$ ipython --no-banner

In [1]: import numpy as np

In [2]: np.set_printoptions(precision=3, suppress=True, linewidth=120)

In [3]: E = np.loadtxt("run14.csv", delimiter=",")

In [4]: E
Out[4]: 
array([[ 1.   ,  0.6  , -0.4  ,  0.9  ,  2.236, -1.1  ,  0.6  , -1.5  ],
       [ 1.5  ,  1.6  , -0.9  ,  2.8  ,  3.449,  1.5  ,  0.5  , -0.1  ],
       [ 0.9  , -0.3  , -0.1  ,  0.6  ,  1.909, -1.   , -0.6  ,  0.   ],
       [ 0.8  ,  1.   ,  1.5  , -1.1  ,  1.101,  0.6  ,  0.7  , -1.2  ],
       [-0.7  , -1.8  , -0.5  ,  0.9  , -1.689, -0.7  ,  0.3  ,  0.4  ],
       [-2.5  ,  1.1  ,  0.3  ,  1.3  , -5.146,  0.   , -0.8  , -1.5  ],
       [ 1.2  ,  0.   ,  0.4  ,  0.   ,  2.451,  0.   ,  0.5  ,  1.7  ],
       [-0.3  ,  1.5  , -0.7  ,  2.4  , -0.682, -0.4  ,  0.3  , -1.   ],
       [ 0.3  ,  0.5  , -1.4  , -0.4  ,  0.523, -0.5  , -0.5  , -0.3  ],
       [-0.5  , -2.   , -0.1  ,  1.3  , -1.011, -1.1  ,  0.8  ,  0.8  ],
       [-2.6  ,  0.4  , -0.6  ,  0.7  , -4.831, -1.1  , -0.1  ,  2.3  ],
       [-0.4  , -0.9  ,  0.   ,  1.3  , -0.698, -0.3  ,  0.8  ,  1.   ],
       [ 1.2  ,  1.9  , -1.2  ,  0.3  ,  2.577,  0.4  ,  1.6  , -0.5  ],
       [-0.5  ,  0.4  ,  1.3  , -0.6  , -1.092, -1.   ,  0.9  , -1.   ],
       [ 1.4  , -0.1  , -2.   ,  0.6  ,  3.215,  0.7  , -1.   , -0.6  ],
       [-1.   ,  0.5  , -0.2  ,  0.1  , -1.956, -1.3  ,  0.1  , -0.1  ],
       [-2.1  , -0.7  , -1.1  ,  0.2  , -4.431,  0.3  , -0.7  , -0.1  ],
       [ 0.5  ,  1.7  ,  0.7  , -0.1  ,  0.879, -0.4  ,  1.   , -1.1  ],
       [-1.2  , -1.8  ,  0.7  ,  0.7  , -2.081,  0.1  ,  0.2  , -1.   ],
       [-0.4  , -1.4  , -0.4  ,  0.1  , -0.884,  0.6  , -0.2  , -1.   ],
       [ 0.2  , -1.8  ,  2.1  , -1.4  ,  0.19 , -0.9  , -0.2  ,  1.5  ],
       [ 0.9  , -1.3  ,  0.2  , -1.3  ,  1.227,  0.   ,  1.3  ,  1.5  ]])

In [5]: x0 = np.array([3, 1, 4, 2, 1, 3, 1, 3])

In [6]: y = E @ x0

In [7]: np.linalg.solve(E.T @ E, E.T @ y)
Out[7]: array([3., 1., 4., 2., 1., 3., 1., 3.])

In [8]: np.linalg.lstsq(E, y)[0]
Out[8]: array([3., 1., 4., 2., 1., 3., 1., 3.])

In [9]: rng = np.random.default_rng(16293)

In [10]: y = y + 0.3 * rng.normal(size=22)

In [11]: y
Out[11]: 
array([ -0.941,  16.428,   1.469,   7.115,  -6.272, -13.645,  13.057,  -2.038,  -7.193,  -2.2  ,  -9.625,   2.333,
         5.273,  -3.213,  -0.872,  -9.251, -15.661,   3.726,  -5.738,  -6.7  ,   6.021,   6.581])

In [12]: beta, *_ = np.linalg.lstsq(E, y)

In [13]: [round(float(np.linalg.norm(np.linalg.solve(E.T @ E + lam * np.eye(8), E.T @ y))), 2) for lam in (0, 1, 10, 100)]
Out[13]: [6.95, 6.15, 3.95, 1.66]

In [14]: beta
Out[14]: array([2.703, 1.047, 3.998, 1.951, 1.153, 2.909, 1.152, 3.002])

In [15]: beta.round()
Out[15]: array([3., 1., 4., 2., 1., 3., 1., 3.])

In [16]: W0 = np.load("out16.npy")

In [17]: W0
Out[17]: 
array([[ 0.04 ,  0.291, -0.537],
       [-0.653, -0.988, -0.178],
       [ 0.291,  0.782, -0.178],
       [ 0.414,  0.885,  0.235],
       [ 0.77 ,  0.997,  0.345],
       [ 0.905,  1.   ,  0.178],
       [ 0.291,  0.818, -0.493],
       [ 0.119,  0.291,  0.345],
       [-0.363, -0.8  , -0.537],
       [ 0.641,  0.982,  0.578],
       [ 0.706,  0.992,  0.578],
       [-0.778, -0.998,  0.291],
       [ 0.363,  0.691,  0.905],
       [-0.235, -0.74 ,  0.493],
       [-0.653, -0.985, -0.493],
       [ 0.762,  0.997,  0.446],
       [-0.578, -0.98 ,  0.345],
       [ 0.735,  0.996, -0.06 ],
       [-0.446, -0.929,  0.178],
       [-0.1  , -0.336,  0.06 ],
       [ 0.726,  0.997, -0.446],
       [-0.139, -0.537,  0.446],
       [-0.8  , -0.998, -0.537],
       [ 0.197,  0.501,  0.397],
       [ 0.414,  0.922, -0.446],
       [ 0.159,  0.501, -0.06 ],
       [ 0.31 ,  0.762,  0.235],
       [-0.876, -1.   , -0.291],
       [ 0.696,  0.993,  0.235],
       [-0.716, -0.994, -0.345],
       [-0.696, -0.993, -0.06 ]])

In [18]: np.linalg.norm(W0, axis=1).argmax()
Out[18]: np.int64(22)

In [19]: print(np.linalg.norm(W0, axis=0))
[3.144 4.783 2.233]

In [20]: round(float(np.linalg.norm(W0) ** 2 / np.linalg.norm(W0, 2) ** 2), 3)
Out[20]: 1.15

In [21]: round(np.linalg.norm(W0, "nuc"), 3)
Out[21]: np.float64(8.495)
